$ ipython --no-banner

In [1]: import numpy as np

In [2]: np.set_printoptions(precision=2, suppress=True, linewidth=160)

In [3]: feats = np.array([[5, 6, 7, 8, 9, 10, 11, 12, 13, 14],
   ...:     [15, 16, 17, 18, 19, 20, 21, 22, 23, 24],
   ...:     [25, 26, 27, 28, 29, 30, 31, 32, 33, 34],
   ...:     [35, 36, 37, 38, 39, 40, 41, 42, 43, 44],
   ...:     [45, 46, 47, 48, 49, 50, 51, 52, 53, 54]])

In [4]: feats
Out[4]: 
array([[ 5,  6,  7,  8,  9, 10, 11, 12, 13, 14],
       [15, 16, 17, 18, 19, 20, 21, 22, 23, 24],
       [25, 26, 27, 28, 29, 30, 31, 32, 33, 34],
       [35, 36, 37, 38, 39, 40, 41, 42, 43, 44],
       [45, 46, 47, 48, 49, 50, 51, 52, 53, 54]])

In [5]: U, s, vt = np.linalg.svd(feats)

In [6]: evecs = vt[:(s > 1e-8).sum()]

In [7]: rng = np.random.default_rng(37)

In [8]: vec = feats[0] + 2 * feats[3] + rng.integers(2) * np.eye(10)[0]

In [9]: vec
Out[9]: array([ 75.,  78.,  81.,  84.,  87.,  90.,  93.,  96.,  99., 102.])

In [10]: round(float(np.linalg.norm(vec - evecs.T @ evecs @ vec)), 2)
Out[10]: 0.0

In [11]: feats.shape
Out[11]: (5, 10)

In [12]: round(float(np.linalg.norm(feats)), 2)
Out[12]: 232.22

In [13]: feats[:, 10]
Traceback (most recent call last):
  Cell In[13], line 1
    feats[:, 10]
IndexError: index 10 is out of bounds for axis 1 with size 10


In [14]: feats.sum(axis=0)
Out[14]: array([125, 130, 135, 140, 145, 150, 155, 160, 165, 170])

In [15]: np.round(np.linalg.svd(feats, compute_uv=False), 2) + 0
Out[15]: array([232.05,   8.75,   0.  ,   0.  ,   0.  ])

In [16]: feats.sum(axis=1)
Out[16]: array([ 95, 195, 295, 395, 495])

In [17]: np.argsort(-np.linalg.norm(feats, axis=0).round(6), kind="stable")[:3]
Out[17]: array([9, 8, 7])

In [18]: np.round(np.linalg.norm(feats, 2) / np.linalg.norm(feats), 2)
Out[18]: np.float64(1.0)

In [19]: [round(float(x), 2) for x in np.linalg.svd(feats, compute_uv=False)[:3]]
Out[19]: [232.05, 8.75, 0.0]

In [20]: X = np.load("w.npy")

In [21]: X
Out[21]: 
array([[-0.16,  0.19,  0.04,  0.01,  0.14],
       [ 0.29, -0.7 ,  0.02, -0.37,  0.25],
       [-0.48, -0.45, -0.07,  0.24, -0.02],
       [-0.48, -0.09, -0.35,  0.06,  0.13],
       [-0.32, -0.08, -0.1 , -0.39, -0.05],
       [-0.48, -0.06,  0.38, -0.05,  0.07],
       [-0.03, -0.02, -0.57, -0.02,  0.07],
       [ 0.1 , -0.15,  0.4 ,  0.28,  0.55],
       [ 0.1 ,  0.27, -0.27,  0.3 ,  0.34],
       [ 0.22, -0.25, -0.39,  0.17,  0.16],
       [-0.16,  0.24, -0.03, -0.21,  0.65],
       [-0.03, -0.19,  0.06,  0.64, -0.12]])

In [22]: vec = np.array([9, 9, -9, 9, 4])

In [23]: rhs = X @ vec

In [24]: np.round(np.linalg.pinv(X) @ X, 2) + 0
Out[24]: 
array([[1., 0., 0., 0., 0.],
       [0., 1., 0., 0., 0.],
       [0., 0., 1., 0., 0.],
       [0., 0., 0., 1., 0.],
       [0., 0., 0., 0., 1.]])

In [25]: np.linalg.solve(X.T @ X, X.T @ rhs)
Out[25]: array([ 9.,  9., -9.,  9.,  4.])

In [26]: np.linalg.lstsq(X, rhs)[0]
Out[26]: array([ 9.,  9., -9.,  9.,  4.])

In [27]: rhs = rhs + 0.1 * rng.normal(size=12)

In [28]: rhs
Out[28]: array([ 0.44, -6.4 , -5.55, -0.78, -6.29, -8.66,  4.56,  0.67,  9.87,  5.29,  1.82,  2.87])

In [29]: coef, *_ = np.linalg.lstsq(X, rhs)

In [30]: [round(float(np.linalg.norm(np.linalg.solve(X.T @ X + lam * np.eye(5), X.T @ rhs))), 2) for lam in (0, 1, 10, 100)]
Out[30]: [18.58, 9.29, 1.69, 0.18]

In [31]: round(np.linalg.norm(rhs - X @ coef), 2)
Out[31]: np.float64(0.39)

In [32]: coef.round()
Out[32]: array([ 9.,  9., -9.,  9.,  4.])

In [33]: K = np.array([[3, 1, 2, 2, -3, 0, -2, -2, 3, 2, -3],
    ...:     [3, -1, -1, 3, 0, 0, -2, -1, 1, 3, -1],
    ...:     [-3, 2, -3, -3, -1, 1, -2, -2, -3, 3, 0],
    ...:     [0, 1, -2, -1, 1, 2, 2, -2, 3, 1, 3],
    ...:     [-2, 0, 0, 2, -1, 3, -3, 0, 0, -1, 1],
    ...:     [3, -3, -1, 3, 1, 2, -1, 3, -2, -3, 2],
    ...:     [-2, -2, 2, -3, 0, 1, 0, 1, -2, 0, -3],
    ...:     [-2, -1, -3, -2, 3, 2, 2, -1, -1, -2, -2],
    ...:     [-2, -3, 0, 2, -2, -2, -1, 2, -1, 0, 0]])

In [34]: K[-1] = K[0] + 2 * K[1]

In [35]: K
Out[35]: 
array([[ 3,  1,  2,  2, -3,  0, -2, -2,  3,  2, -3],
       [ 3, -1, -1,  3,  0,  0, -2, -1,  1,  3, -1],
       [-3,  2, -3, -3, -1,  1, -2, -2, -3,  3,  0],
       [ 0,  1, -2, -1,  1,  2,  2, -2,  3,  1,  3],
       [-2,  0,  0,  2, -1,  3, -3,  0,  0, -1,  1],
       [ 3, -3, -1,  3,  1,  2, -1,  3, -2, -3,  2],
       [-2, -2,  2, -3,  0,  1,  0,  1, -2,  0, -3],
       [-2, -1, -3, -2,  3,  2,  2, -1, -1, -2, -2],
       [ 9, -1,  0,  8, -3,  0, -6, -4,  5,  8, -5]])

In [36]: U, s, vt = np.linalg.svd(K)

In [37]: evecs = vt[:(s > 1e-8).sum()]

In [38]: vec = K[3] + 2 * K[6] + rng.integers(2) * np.eye(11)[10]

In [39]: vec
Out[39]: array([-4., -3.,  2., -7.,  1.,  4.,  2.,  0., -1.,  1., -2.])

In [40]: np.round(evecs.T @ evecs, 2) + 0
Out[40]: 
array([[ 0.93, -0.08, -0.09,  0.06, -0.17, -0.01,  0.11,  0.04,  0.02,  0.03, -0.02],
       [-0.08,  0.59, -0.13, -0.05, -0.29, -0.21, -0.01, -0.24,  0.06, -0.13,  0.1 ],
       [-0.09, -0.13,  0.74, -0.05, -0.23, -0.09, -0.01,  0.24,  0.21,  0.  , -0.06],
       [ 0.06, -0.05, -0.05,  0.78,  0.12, -0.12, -0.3 ,  0.03,  0.18, -0.11,  0.03],
       [-0.17, -0.29, -0.23,  0.12,  0.56, -0.08,  0.24,  0.03,  0.05,  0.02, -0.02],
       [-0.01, -0.21, -0.09, -0.12, -0.08,  0.85, -0.14, -0.1 ,  0.11, -0.11,  0.06],
       [ 0.11, -0.01, -0.01, -0.3 ,  0.24, -0.14,  0.57, -0.01,  0.2 , -0.15,  0.05],
       [ 0.04, -0.24,  0.24,  0.03,  0.03, -0.1 , -0.01,  0.4 , -0.24, -0.14,  0.19],
       [ 0.02,  0.06,  0.21,  0.18,  0.05,  0.11,  0.2 , -0.24,  0.74,  0.05,  0.04],
       [ 0.03, -0.13,  0.  , -0.11,  0.02, -0.11, -0.15, -0.14,  0.05,  0.9 ,  0.06],
       [-0.02,  0.1 , -0.06,  0.03, -0.02,  0.06,  0.05,  0.19,  0.04,  0.06,  0.93]])

In [41]: round(float(np.linalg.norm(vec - evecs.T @ evecs @ vec)), 2)
Out[41]: 0.26

In [42]: np.linalg.matrix_rank(np.vstack([K, vec]))
Out[42]: np.int64(9)

In [43]: np.linalg.cond(K) > 100
Out[43]: np.True_

In [44]: np.linalg.matrix_rank(K, rtol=0.1)
Out[44]: np.int64(7)

In [45]: E = np.loadtxt("a.csv", delimiter=",")

In [46]: E.round(2) + 0
Out[46]: 
array([[ 0.53,  1.23, -1.19,  1.24, -0.26, -0.82],
       [ 1.72,  1.  ,  0.85, -1.14,  0.07, -0.43],
       [ 0.49,  0.32, -1.63, -1.1 , -0.48,  0.17],
       [-0.85, -1.15,  0.6 , -0.69, -1.08, -0.81],
       [ 1.29, -0.96, -0.15,  0.96, -1.5 , -0.27],
       [-0.65,  0.8 ,  0.33, -0.43,  0.  , -1.51],
       [-0.75,  0.64,  0.7 , -0.08, -1.29,  0.72]])

In [47]: f = np.array([2, 3])

In [48]: np.convolve(E[2], f)
Out[48]: array([ 0.97,  2.1 , -2.3 , -7.09, -4.27, -1.09,  0.51])

In [49]: np.cross(E[2, :3], E[1, :3])
Out[49]: array([ 1.9 , -3.21, -0.06])

In [50]: proj = E @ np.linalg.solve(E.T @ E, E.T)

In [51]: np.trace(proj)
Out[51]: np.float64(6.0)

In [52]: np.round(np.linalg.eigvalsh(proj), 2) + 0
Out[52]: array([0., 1., 1., 1., 1., 1., 1.])

In [53]: proj @ E[:, 3]
Out[53]: array([ 1.24, -1.14, -1.1 , -0.69,  0.96, -0.43, -0.08])

In [54]: U, s, vt = np.linalg.svd(E, full_matrices=False)

In [55]: np.round(U.T @ U, 2) + 0
Out[55]: 
array([[1., 0., 0., 0., 0., 0.],
       [0., 1., 0., 0., 0., 0.],
       [0., 0., 1., 0., 0., 0.],
       [0., 0., 0., 1., 0., 0.],
       [0., 0., 0., 0., 1., 0.],
       [0., 0., 0., 0., 0., 1.]])

In [56]: U.shape, s.shape, vt.shape
Out[56]: ((7, 6), (6,), (6, 6))

In [57]: round(float(np.sqrt((s ** 2).sum())), 2), round(np.linalg.norm(E), 2)
Out[57]: (5.83, np.float64(5.83))

In [58]: W2 = np.array([[-2, 1, 1]])

In [59]: A = rng.normal(size=(37, 1)) @ W2 + np.array([1, -1, 0])

In [60]: A
Out[60]: 
array([[ 0.97, -0.98,  0.02],
       [ 3.68, -2.34, -1.34],
       [ 2.28, -1.64, -0.64],
       [ 1.72, -1.36, -0.36],
       [-0.38, -0.31,  0.69],
       [-0.8 , -0.1 ,  0.9 ],
       [ 2.97, -1.99, -0.99],
       [ 1.2 , -1.1 , -0.1 ],
       [ 1.07, -1.03, -0.03],
       [ 1.35, -1.17, -0.17],
       [-0.89, -0.05,  0.95],
       [ 1.54, -1.27, -0.27],
       [ 1.14, -1.07, -0.07],
       [ 3.97, -2.48, -1.48],
       [ 0.71, -0.85,  0.15],
       [ 2.88, -1.94, -0.94],
       [-2.77,  0.89,  1.89],
       [ 0.7 , -0.85,  0.15],
       [ 0.63, -0.82,  0.18],
       [ 0.8 , -0.9 ,  0.1 ],
       [ 3.34, -2.17, -1.17],
       [ 1.87, -1.44, -0.44],
       [ 0.78, -0.89,  0.11],
       [-0.82, -0.09,  0.91],
       [ 0.56, -0.78,  0.22],
       [ 3.64, -2.32, -1.32],
       [ 1.43, -1.21, -0.21],
       [ 1.28, -1.14, -0.14],
       [ 4.37, -2.68, -1.68],
       [-0.08, -0.46,  0.54],
       [-0.53, -0.24,  0.76],
       [ 2.82, -1.91, -0.91],
       [-3.37,  1.19,  2.19],
       [ 0.35, -0.68,  0.32],
       [ 2.18, -1.59, -0.59],
       [-2.89,  0.95,  1.95],
       [ 2.18, -1.59, -0.59]])

In [61]: A @ np.linalg.pinv(A) @ A
Out[61]: 
array([[ 0.97, -0.98,  0.02],
       [ 3.68, -2.34, -1.34],
       [ 2.28, -1.64, -0.64],
       [ 1.72, -1.36, -0.36],
       [-0.38, -0.31,  0.69],
       [-0.8 , -0.1 ,  0.9 ],
       [ 2.97, -1.99, -0.99],
       [ 1.2 , -1.1 , -0.1 ],
       [ 1.07, -1.03, -0.03],
       [ 1.35, -1.17, -0.17],
       [-0.89, -0.05,  0.95],
       [ 1.54, -1.27, -0.27],
       [ 1.14, -1.07, -0.07],
       [ 3.97, -2.48, -1.48],
       [ 0.71, -0.85,  0.15],
       [ 2.88, -1.94, -0.94],
       [-2.77,  0.89,  1.89],
       [ 0.7 , -0.85,  0.15],
       [ 0.63, -0.82,  0.18],
       [ 0.8 , -0.9 ,  0.1 ],
       [ 3.34, -2.17, -1.17],
       [ 1.87, -1.44, -0.44],
       [ 0.78, -0.89,  0.11],
       [-0.82, -0.09,  0.91],
       [ 0.56, -0.78,  0.22],
       [ 3.64, -2.32, -1.32],
       [ 1.43, -1.21, -0.21],
       [ 1.28, -1.14, -0.14],
       [ 4.37, -2.68, -1.68],
       [-0.08, -0.46,  0.54],
       [-0.53, -0.24,  0.76],
       [ 2.82, -1.91, -0.91],
       [-3.37,  1.19,  2.19],
       [ 0.35, -0.68,  0.32],
       [ 2.18, -1.59, -0.59],
       [-2.89,  0.95,  1.95],
       [ 2.18, -1.59, -0.59]])

In [62]: B = A / np.linalg.norm(A, axis=1, keepdims=True)

In [63]: cov = B @ B.T

In [64]: round(np.degrees(np.arccos(np.clip(cov[4, 9], -1, 1))), 2)
Out[64]: np.float64(100.32)

In [65]: cov[4]
Out[65]: 
array([-0.05, -0.42, -0.33, -0.26,  1.  ,  0.94, -0.38, -0.14, -0.09, -0.18,  0.92, -0.22, -0.12, -0.43,  0.1 , -0.38,  0.71,  0.1 ,  0.16,  0.04, -0.4 ,
       -0.28,  0.05,  0.93,  0.21, -0.41, -0.2 , -0.16, -0.44,  0.9 ,  0.99, -0.37,  0.68,  0.43, -0.32,  0.7 , -0.32])

In [66]: D = np.linalg.norm(A[:, None] - A[None], axis=-1)

In [67]: D[:5, :5]
Out[67]: 
array([[0.  , 3.32, 1.61, 0.93, 1.65],
       [3.32, 0.  , 1.71, 2.39, 4.97],
       [1.61, 1.71, 0.  , 0.68, 3.26],
       [0.93, 2.39, 0.68, 0.  , 2.58],
       [1.65, 4.97, 3.26, 2.58, 0.  ]])

In [68]: np.flatnonzero(D[13] < D.mean() / 2)
Out[68]: array([ 1,  6, 13, 20, 25, 28])

In [69]: F = np.load("dump.npy")

In [70]: F
Out[70]: 
array([[ 1.,  0.,  0.,  0.],
       [ 0.,  1.,  0.,  0.],
       [ 0.,  0.,  0., -1.],
       [ 0.,  0.,  1.,  0.]])

In [71]: np.allclose(F @ F.T, F.T @ F)
Out[71]: True

In [72]: np.sort(np.abs(np.linalg.eigvals(F)))
Out[72]: array([1., 1., 1., 1.])

In [73]: F @ F
Out[73]: 
array([[ 1.,  0.,  0.,  0.],
       [ 0.,  1.,  0.,  0.],
       [ 0.,  0., -1.,  0.],
       [ 0.,  0.,  0., -1.]])

In [74]: M = np.load("layer7.npy")

In [75]: M
Out[75]: 
array([[115, 102,  74,  66, 108,  49,  89,  83,  90, 100,  27,  72],
       [102, 147, 109, 120,  90,  57,  85,  87,  90, 107,  59,  64],
       [ 74, 109, 101, 105,  85,  46,  52,  53,  74,  76,  14,  48],
       [ 66, 120, 105, 135,  84,  45,  57,  81,  78,  66,  45,  24],
       [108,  90,  85,  84, 131,  48,  78,  85,  98,  83,   2,  56],
       [ 49,  57,  46,  45,  48,  25,  37,  35,  42,  47,  13,  32],
       [ 89,  85,  52,  57,  78,  37,  77,  81,  70,  77,  45,  48],
       [ 83,  87,  53,  81,  85,  35,  81, 108,  76,  64,  65,  24],
       [ 90,  90,  74,  78,  98,  42,  70,  76,  80,  76,  22,  48],
       [100, 107,  76,  66,  83,  47,  77,  64,  76,  98,  31,  72],
       [ 27,  59,  14,  45,   2,  13,  45,  65,  22,  31,  85,   0],
       [ 72,  64,  48,  24,  56,  32,  48,  24,  48,  72,   0,  64]])

In [76]: [round(float(x), 2) for x in np.linalg.svd(M, compute_uv=False)[:3]]
Out[76]: [853.28, 135.81, 103.87]

In [77]: np.argsort(-np.linalg.norm(M, axis=0).round(6), kind="stable")[:3]
Out[77]: array([1, 4, 0])

In [78]: round(float(np.linalg.norm(M, 2) / np.linalg.norm(M)), 2)
Out[78]: 0.98

In [79]: U, s, vt = np.linalg.svd(M)

In [80]: evecs = vt[:(s > 1e-8).sum()]

In [81]: vec = M[11] + 3 * M[0] + rng.integers(2) * np.eye(12)[0]

In [82]: vec
Out[82]: array([417., 370., 270., 222., 380., 179., 315., 273., 318., 372.,  81., 280.])

In [83]: np.diag(evecs.T @ evecs)
Out[83]: array([0.25, 0.36, 0.33, 0.53, 0.49, 0.04, 0.2 , 0.45, 0.14, 0.27, 0.58, 0.35])

In [84]: np.allclose(evecs.T @ evecs @ vec, vec)
Out[84]: True
